$ ipython --no-banner

In [1]: import numpy as np

In [2]: from numpy import linalg as LA

In [3]: np.set_printoptions(suppress=True, linewidth=100)

In [4]: X = np.load("dump.npy")

In [5]: print(X)
[[ 0 -1 -2  2 -2  2 -2]
 [-2  0 -1 -2  2 -2  2]
 [ 2 -2  0 -1 -2  2 -2]
 [-2  2 -2  0 -1 -2  2]
 [ 2 -2  2 -2  0 -1 -2]
 [-2  2 -2  2 -2  0 -1]
 [-1 -2  2 -2  2 -2  0]]

In [6]: W1 = np.array([[-2, -1], [-2, 0], [0, -2], [2, 1], [-1, 1], [-1, -1], [-2, 1]])

In [7]: b = np.array([2, -1])

In [8]: H = np.maximum(X @ W1 + b, 0)

In [9]: print(np.round((H > 0).mean(axis=0), 1))
[0.9 0.4]

In [10]: print(H)
[[12  0]
 [ 0  7]
 [ 4  0]
 [ 1  8]
 [ 3  0]
 [10  4]
 [ 4  0]]

In [11]: print(LA.matrix_rank(H))
2

In [12]: W2 = np.array([[-6, -3, 0], [4, 4, -5]])

In [13]: print((H @ W2).round(6).argmax(axis=1))
[2 0 2 1 2 1 2]

In [14]: print(W1 @ W2)
[[ 8  2  5]
 [12  6  0]
 [-8 -8 10]
 [-8 -2 -5]
 [10  7 -5]
 [ 2 -1  5]
 [16 10 -5]]

In [15]: feats = np.load("arr.npy")

In [16]: print(feats)
[[0 2 3 2 3 0 2]
 [2 0 2 1 2 2 2]
 [3 2 2 3 0 3 1]
 [2 1 3 4 2 0 0]
 [3 2 0 2 2 2 4]
 [0 2 3 0 2 0 2]
 [2 2 1 0 4 2 4]]

In [17]: # symmetric

In [18]: rng = np.random.default_rng(6257)

In [19]: labels = rng.permutation(7)

In [20]: print(labels)
[1 3 6 0 5 4 2]

In [21]: Y = feats[labels][:, labels]

In [22]: print(Y)
[[0 1 2 2 2 2 2]
 [1 4 0 2 0 2 3]
 [2 0 4 2 2 4 1]
 [2 2 2 0 0 3 3]
 [2 0 2 0 0 2 3]
 [2 2 4 3 2 2 0]
 [2 3 1 3 3 0 2]]

In [23]: print(np.round(np.sort(np.abs(LA.eigvals(Y))), 1))
[ 0.7  0.9  2.   2.2  4.8  5.3 12.9]

In [24]: print(np.allclose(Y, feats))
False

In [25]: print(np.diag(Y))
[0 4 4 0 0 2 2]

In [26]: x = np.array([4, -1, 1, -1, 5, 3, 3])

In [27]: rhs = feats @ x

In [28]: b, lr = np.zeros(7), 1 / LA.norm(feats, 2) ** 2

In [29]: for i in range(60):
    ...:     b -= lr * feats.T @ (feats @ b - rhs)
    ...:     if i % 10 == 0: print(i, round(LA.norm(feats @ b - rhs), 1))
    ...: 
0 16.8
10 7.0
20 5.1
30 4.0
40 3.2
50 2.5

In [30]: print(round(float(LA.cond(feats)), 1))
18.4

In [31]: print(b.round(1))
[ 3.2 -0.7  0.9 -0.5  4.4  3.   3.7]

In [32]: t3 = np.stack([feats, 4 * feats, feats[::-1]])

In [33]: print(np.einsum("bij,cij->bc", t3, t3))
[[ 228  912  174]
 [ 912 3648  696]
 [ 174  696  228]]

In [34]: K = 0.7 ** np.abs(np.subtract.outer(np.arange(8), np.arange(8)))

In [35]: print(K.round(1))
[[1.  0.7 0.5 0.3 0.2 0.2 0.1 0.1]
 [0.7 1.  0.7 0.5 0.3 0.2 0.2 0.1]
 [0.5 0.7 1.  0.7 0.5 0.3 0.2 0.2]
 [0.3 0.5 0.7 1.  0.7 0.5 0.3 0.2]
 [0.2 0.3 0.5 0.7 1.  0.7 0.5 0.3]
 [0.2 0.2 0.3 0.5 0.7 1.  0.7 0.5]
 [0.1 0.2 0.2 0.3 0.5 0.7 1.  0.7]
 [0.1 0.1 0.2 0.2 0.3 0.5 0.7 1. ]]

In [36]: labels = rng.permutation(8)

In [37]: print(labels)
[7 6 4 1 3 2 5 0]

In [38]: Y = K[labels][:, labels]

In [39]: print(Y.round(1))
[[1.  0.7 0.3 0.1 0.2 0.2 0.5 0.1]
 [0.7 1.  0.5 0.2 0.3 0.2 0.7 0.1]
 [0.3 0.5 1.  0.3 0.7 0.5 0.7 0.2]
 [0.1 0.2 0.3 1.  0.5 0.7 0.2 0.7]
 [0.2 0.3 0.7 0.5 1.  0.7 0.5 0.3]
 [0.2 0.2 0.5 0.7 0.7 1.  0.3 0.5]
 [0.5 0.7 0.7 0.2 0.5 0.3 1.  0.2]
 [0.1 0.1 0.2 0.7 0.3 0.5 0.2 1. ]]

In [40]: print(round(float(LA.det(Y)), 1), np.round(LA.det(K[labels]), 1))
0.0 0.0
